>>> import numpy as np
>>> import numpy.linalg as la
>>> np.set_printoptions(precision=1, suppress=True, linewidth=140)
>>> def rnd(a):
...     return np.round(a, 1) + 0
... 
>>> data = np.load("out17.npy")
>>> data
array([[  2.8,   3.4, -10.4, -26. ],
       [  4. ,   2.8, -10.9, -30.2],
       [ -5.4,   4.1,   1.5,   8.2],
       [  7.2,  -3.2,  -4.1, -18.2],
       [  1. ,  -3. ,   3.5,   6.4],
       [ -3. ,   3.3,  -2.6,   1.2],
       [ -1.9,  -1.1,   5.9,  10.6],
       [  1.8,   1.4,  -6.4, -10.2],
       [  4.6,  -0.2,  -5.6, -19.4],
       [  0.6,  -2. ,   2.4,   5.8],
       [  4.8,  -1. ,  -3.6, -19.4],
       [  1.3,   2.6,  -6.5, -14.1],
       [  6.8,  -5.8,   1.3,  -6.3],
       [ -3. ,   0.5,   2.9,  13.5],
       [ -4.1,   1.1,   2.2,  15.8],
       [ -2.5,   1.7,   0.2,   0.1],
       [ -3.2,  -0.2,   4.7,  14.9],
       [  2.2,  -4. ,   4.3,   6.2],
       [ -1.6,  -0.8,   1.9,   9.9],
       [ -7. ,  -1.1,  12.7,  35.7],
       [ -1.5,  -1.1,   5.2,  12. ],
       [  3.5,   4.7, -13.5, -34.5]])
>>> def softmax(z):
...     e = np.exp(z - z.max(axis=-1, keepdims=True))
...     return e / e.sum(axis=-1, keepdims=True)
... 
>>> rnd(softmax(data[19]))
array([0., 0., 0., 1.])
>>> att = data @ data.T / np.sqrt(4)
>>> softmax(att).round(6).argmax(axis=1)
array([21, 21, 19, 21, 19,  2, 19, 21, 21, 19, 21, 21, 21, 19, 19, 19, 19, 19, 19, 19, 19, 21])
>>> M = np.loadtxt("dump.csv", delimiter=",")
>>> rnd(M)
array([[-1.1,  1.7,  0. ],
       [-1.2,  1.9,  0. ],
       [ 0.4, -0.7,  0. ]])
>>> A2 = M / np.sqrt((M ** 2).mean(axis=1, keepdims=True))
>>> rnd(la.norm(A2, axis=1))
array([1.7, 1.7, 1.7])
>>> rnd(A2[0])
array([-0.9,  1.5,  0. ])
>>> rnd(M - M.mean(axis=1, keepdims=True))
array([[-1.3,  1.5, -0.2],
       [-1.4,  1.6, -0.2],
       [ 0.5, -0.6,  0.1]])
>>> la.matrix_rank(M - M.mean(axis=1, keepdims=True))
np.int64(1)
>>> rnd(np.trace(la.pinv(M) @ M))
np.float64(1.0)
>>> try:
...     la.inv(M)
... except la.LinAlgError as e:
...     print(e)
... 
Singular matrix
>>> la.lstsq(M[:-1].T, M[-1])[2]
np.int32(1)
>>> rnd(M @ la.pinv(M) @ M)
array([[-1.1,  1.7,  0. ],
       [-1.2,  1.9,  0. ],
       [ 0.4, -0.7,  0. ]])
>>> A2 = M / la.norm(M, axis=1, keepdims=True)
>>> C2 = A2 @ A2.T
>>> rnd(la.norm(A2, axis=1))
array([1., 1., 1.])
>>> C2[2]
array([-1., -1.,  1.])
>>> (np.abs(C2) > 0.9).astype(int)
array([[1, 1, 1],
       [1, 1, 1],
       [1, 1, 1]])
>>> la.norm(M, axis=1).argmax()
np.int64(1)
>>> print(rnd(la.norm(M, 1)), rnd(la.norm(M, np.inf)))
4.2 3.1
>>> print(rnd(la.norm(M) ** 2 / la.norm(M, 2) ** 2))
1.0
>>> print(rnd(la.norm(M, 2)))
3.1
>>> A2 = np.array([[5, -7, 9], [3, 5, 3], [5, -7, -9]])
>>> la.matrix_rank(M @ A2)
np.int64(1)
>>> rnd(np.einsum("ik,kj->ij", M, A2))
array([[-0.4, 16.2, -4.8],
       [-0.4, 17.8, -5.3],
       [ 0.2, -6.5,  1.9]])
>>> C = np.array([[1, -3, -1, -2], [0, 1, 3, 3], [1, -3, 2, 2]])
>>> W0 = np.repeat(C, 14 // 3, axis=0)
>>> rng = np.random.default_rng(35133)
>>> W0 = W0 + 0.1 * rng.normal(size=W0.shape)
>>> rnd(W0)
array([[ 1. , -2.8, -1.1, -1.9],
       [ 0.9, -2.9, -0.9, -2. ],
       [ 0.9, -3. , -1.1, -2. ],
       [ 0.8, -3. , -1.1, -2. ],
       [-0.1,  0.9,  3. ,  3. ],
       [ 0. ,  1. ,  3. ,  3. ],
       [-0.1,  1. ,  3.1,  2.8],
       [-0.1,  1.1,  3. ,  3.1],
       [ 1. , -3. ,  2. ,  2.1],
       [ 1.1, -2.9,  2.1,  2. ],
       [ 1.1, -3. ,  1.9,  2. ],
       [ 0.9, -2.8,  2.1,  2. ]])
>>> A2 = np.c_[W0[:, :2] @ np.array([[0, 2], [1, 0]]), np.array([3, 2, 2, 2, 1, 0, 2, 3, 3, 1, 1, 3])]
>>> print(rnd(A2))
[[-2.8  2.   3. ]
 [-2.9  1.8  2. ]
 [-3.   1.8  2. ]
 [-3.   1.7  2. ]
 [ 0.9 -0.3  1. ]
 [ 1.   0.   0. ]
 [ 1.  -0.1  2. ]
 [ 1.1 -0.1  3. ]
 [-3.   1.9  3. ]
 [-2.9  2.1  1. ]
 [-3.   2.3  1. ]
 [-2.8  1.9  3. ]]
>>> rnd(la.norm(A2 - W0 @ la.lstsq(W0, A2)[0], axis=0))
array([0. , 0. , 3.3])
>>> print(la.matrix_rank(A2))
3
>>> mat = np.load("arr.npy")
>>> rnd(mat)
array([[ 0. ,  0. ,  1. ],
       [ 0.2, -1. ,  0. ],
       [ 1. ,  0.2,  0. ]])
>>> q, Rm = la.qr(mat)
>>> rnd(q @ Rm)
array([[ 0. ,  0. ,  1. ],
       [ 0.2, -1. ,  0. ],
       [ 1. ,  0.2,  0. ]])
>>> rnd(q)
array([[ 0. ,  0. , -1. ],
       [-0.2, -1. ,  0. ],
       [-1. ,  0.2,  0. ]])
>>> print(rnd(q.T @ q))
[[1. 0. 0.]
 [0. 1. 0.]
 [0. 0. 1.]]
>>> A = np.array([[7, 0], [9, 8]])
>>> la.matrix_rank(A - A[0, 0] * np.eye(2))
np.int64(1)
>>> print([int(la.matrix_rank(la.matrix_power(A, p))) for p in range(1, 3)])
[2, 2]
>>> rnd(np.sort(la.eigvals(A)))
array([7., 8.])
>>> A2 = la.inv(A)
>>> rnd(la.cond(A))
np.float64(3.1)
>>> rnd(la.det(A) * la.det(A2))
np.float64(1.0)
>>> rnd(A @ A2)
array([[1., 0.],
       [0., 1.]])
>>> (np.abs(A2) > 1e-9).astype(int)
array([[1, 0],
       [1, 1]])
>>> np.allclose(A2, A.T)
False
>>> A2 = A[0, 0] * A[1:] - np.outer(A[1:, 0], A[0])
>>> A2
array([[ 0, 56]])
>>> rnd(A[:, 0] / A[0, 0])
array([1. , 1.3])
>>> J = np.array([[1, -2, 0, 2], [-1, -2, 0, 0], [2, 0, -1, 0], [0, -2, 1, -1]])
>>> J
array([[ 1, -2,  0,  2],
       [-1, -2,  0,  0],
       [ 2,  0, -1,  0],
       [ 0, -2,  1, -1]])
>>> vec = np.array([1, 0, 2, 0])
>>> rhs = J @ vec
>>> coef, lr = np.zeros(4), 1 / la.norm(J, 2) ** 2
>>> for i in range(10):
...     coef -= lr * J.T @ (J @ coef - rhs)
...     if i % 2 == 0: print(i, round(la.norm(J @ coef - rhs), 1))
... 
0 1.9
2 1.6
4 1.4
6 1.2
8 1.1
>>> rnd(coef)
array([ 0.7, -0.2,  0.9, -0.2])
>>> q, V = la.qr(J[:, :2])[0], la.qr(J[:, 2:])[0]
>>> sigma = la.svd(q.T @ V, compute_uv=False)
>>> rnd(sigma)
array([0.7, 0.4])
>>> X = np.loadtxt("mat.csv", delimiter=",")
>>> rnd(X)
array([[ 1. ,  0. ,  0. ,  0. ,  0. ],
       [ 0. ,  1. ,  0. ,  0. ,  0. ],
       [ 0. ,  0. ,  0.5,  0. , -0.9],
       [ 0. ,  0. ,  0. ,  1. ,  0. ],
       [ 0. ,  0. ,  0.9,  0. ,  0.5]])
>>> rnd(la.svd(X, compute_uv=False))
array([1., 1., 1., 1., 1.])
>>> rnd(X @ X.T)
array([[1., 0., 0., 0., 0.],
       [0., 1., 0., 0., 0.],
       [0., 0., 1., 0., 0.],
       [0., 0., 0., 1., 0.],
       [0., 0., 0., 0., 1.]])
>>> rnd(la.pinv(X))
array([[ 1. ,  0. ,  0. ,  0. ,  0. ],
       [ 0. ,  1. ,  0. ,  0. ,  0. ],
       [ 0. ,  0. ,  0.5,  0. ,  0.9],
       [ 0. ,  0. ,  0. ,  1. ,  0. ],
       [ 0. ,  0. , -0.9,  0. ,  0.5]])
>>> rnd(la.norm(X, axis=0))
array([1., 1., 1., 1., 1.])
>>> rnd(X.T @ X)
array([[1., 0., 0., 0., 0.],
       [0., 1., 0., 0., 0.],
       [0., 0., 1., 0., 0.],
       [0., 0., 0., 1., 0.],
       [0., 0., 0., 0., 1.]])
>>> print(rnd(la.det(X)))
1.0
>>> rnd(X @ X)
array([[ 1. ,  0. ,  0. ,  0. ,  0. ],
       [ 0. ,  1. ,  0. ,  0. ,  0. ],
       [ 0. ,  0. , -0.5,  0. , -0.9],
       [ 0. ,  0. ,  0. ,  1. ,  0. ],
       [ 0. ,  0. ,  0.9,  0. , -0.5]])
>>> rnd(np.sort(la.eigvals(X).real))
array([0.5, 0.5, 1. , 1. , 1. ])
>>> (la.matrix_power((X != 0) + (X.T != 0) + np.eye(5), 5) > 0).astype(int)
array([[1, 0, 0, 0, 0],
       [0, 1, 0, 0, 0],
       [0, 0, 1, 0, 1],
       [0, 0, 0, 1, 0],
       [0, 0, 1, 0, 1]])
>>> X[3] @ X[0]
np.float64(0.0)
>>> rnd(la.norm(X, axis=0))
array([1., 1., 1., 1., 1.])
>>> rnd(la.norm(X, 2))
np.float64(1.0)
>>> rnd(la.norm(X, 1)), rnd(la.norm(X, np.inf))
(np.float64(1.4), np.float64(1.4))
>>> rnd(la.norm(X[3], 1)), rnd(la.norm(X[3], np.inf))
(np.float64(1.0), np.float64(1.0))
>>> X.inv()
Traceback (most recent call last):
  File "<python-input-87>", line 1, in <module>
    X.inv()
    ^^^^^
AttributeError: 'numpy.ndarray' object has no attribute 'inv'
>>> rnd(np.abs(la.eigvals(X)).max())
np.float64(1.0)
>>> np.allclose(X @ X.T, X.T @ X)
True
>>> la.determinant(X)
Traceback (most recent call last):
  File "<python-input-90>", line 1, in <module>
    la.determinant(X)
    ^^^^^^^^^^^^^^
AttributeError: module 'numpy.linalg' has no attribute 'determinant'
>>> assert X == X.T
Traceback (most recent call last):
  File "<python-input-91>", line 1, in <module>
    assert X == X.T
           ^^^^^^^^
ValueError: The truth value of an array with more than one element is ambiguous. Use a.any() or a.all()
